In [1]: import numpy as np

In [2]: np.set_printoptions(precision=2, suppress=True, linewidth=120)

In [3]: tidy = lambda a: np.round(a, 2) + 0

In [4]: data = np.load("m.npy")

In [5]: data
Out[5]: 
array([[-7, -8,  8,  6, -6,  1],
       [ 1, -7, -8,  8,  6, -6],
       [-6,  1, -7, -8,  8,  6],
       [ 6, -6,  1, -7, -8,  8],
       [ 8,  6, -6,  1, -7, -8],
       [-8,  8,  6, -6,  1, -7]])

In [6]: print(tidy(np.sort(np.abs(np.fft.fft(data[0])))), tidy(np.sort(np.linalg.svd(data, compute_uv=False))))
[ 4.    6.   18.03 18.03 19.97 19.97] [ 4.    6.   18.03 18.03 19.97 19.97]

In [7]: print(data @ (-1.0) ** np.arange(6))
[-4.  4. -4.  4. -4.  4.]

In [8]: tidy(np.fft.fft(data[0]))
Out[8]: array([ -6.  +0.j  , -17.5 -4.33j,   1.5+19.92j,  -4.  +0.j  ,   1.5-19.92j, -17.5 +4.33j])

In [9]: data @ np.ones(6)
Out[9]: array([-6., -6., -6., -6., -6., -6.])

In [10]: X = np.loadtxt("out0.csv", delimiter=",")

In [11]: print(tidy(X))
[[-10.44 -11.29   1.49  13.97  -8.51  -7.82]
 [  2.46  -0.53   3.28   4.79   0.28  -3.08]
 [  7.21  -3.37   5.9    5.09  -6.1   -3.63]
 [  2.18   6.7   -4.17   2.51  11.07  -2.88]
 [ -0.87   1.13   1.83  -2.08   0.71   3.25]
 [ -6.53  -2.82  -2.55   4.21  -0.9   -1.46]
 [ -7.67  -7.7    0.66   8.48  -6.36  -4.03]
 [ -8.11  -5.34   1.22   5.51  -3.65  -1.45]
 [  5.03  -4.09  -0.31  -1.69 -10.55   1.85]
 [ 12.85   8.2    5.03  -7.04   5.15   4.69]
 [  1.88   0.89  -5.08  -4.54  -2.59   3.77]
 [ -1.47  -3.63   0.57  -3.42  -8.06   4.79]
 [  4.93  -0.16   4.78   2.86  -0.95  -1.68]
 [  0.48  -8.7    9.18  13.39  -8.04  -8.54]
 [  3.71  -5.14   8.52   7.73  -6.2   -4.65]
 [  0.26  -2.71   7.59   3.81  -2.8   -0.88]
 [ 16.33  10.01   5.99 -14.88   2.85  10.86]
 [-12.43 -15.32   7.11  14.63 -13.89  -6.73]
 [ 10.73   6.69   7.9   -2.39   6.05   1.62]
 [  5.7    5.45   4.17   2.69   8.27  -2.3 ]
 [  4.1    2.06   5.32   9.77   6.88  -7.71]
 [ 16.63  12.95   2.05  -2.98  13.77  -0.57]
 [ 12.7    4.81   1.04  -0.62   2.46  -1.26]
 [-15.63  -6.2   -1.74  10.17   0.04  -4.41]]

In [12]: x = np.array([5, 7, 9, 4, 9, 0])

In [13]: target = data @ x

In [14]: target
Out[14]: array([ -49,  -30,  -46, -103,  -31,   55])

In [15]: tidy(np.linalg.solve(data.T, data[5]))
Out[15]: array([0., 0., 0., 0., 0., 1.])

In [16]: tidy(np.linalg.solve(data, -3 * target))
Out[16]: array([-15., -21., -27., -12., -27.,   0.])
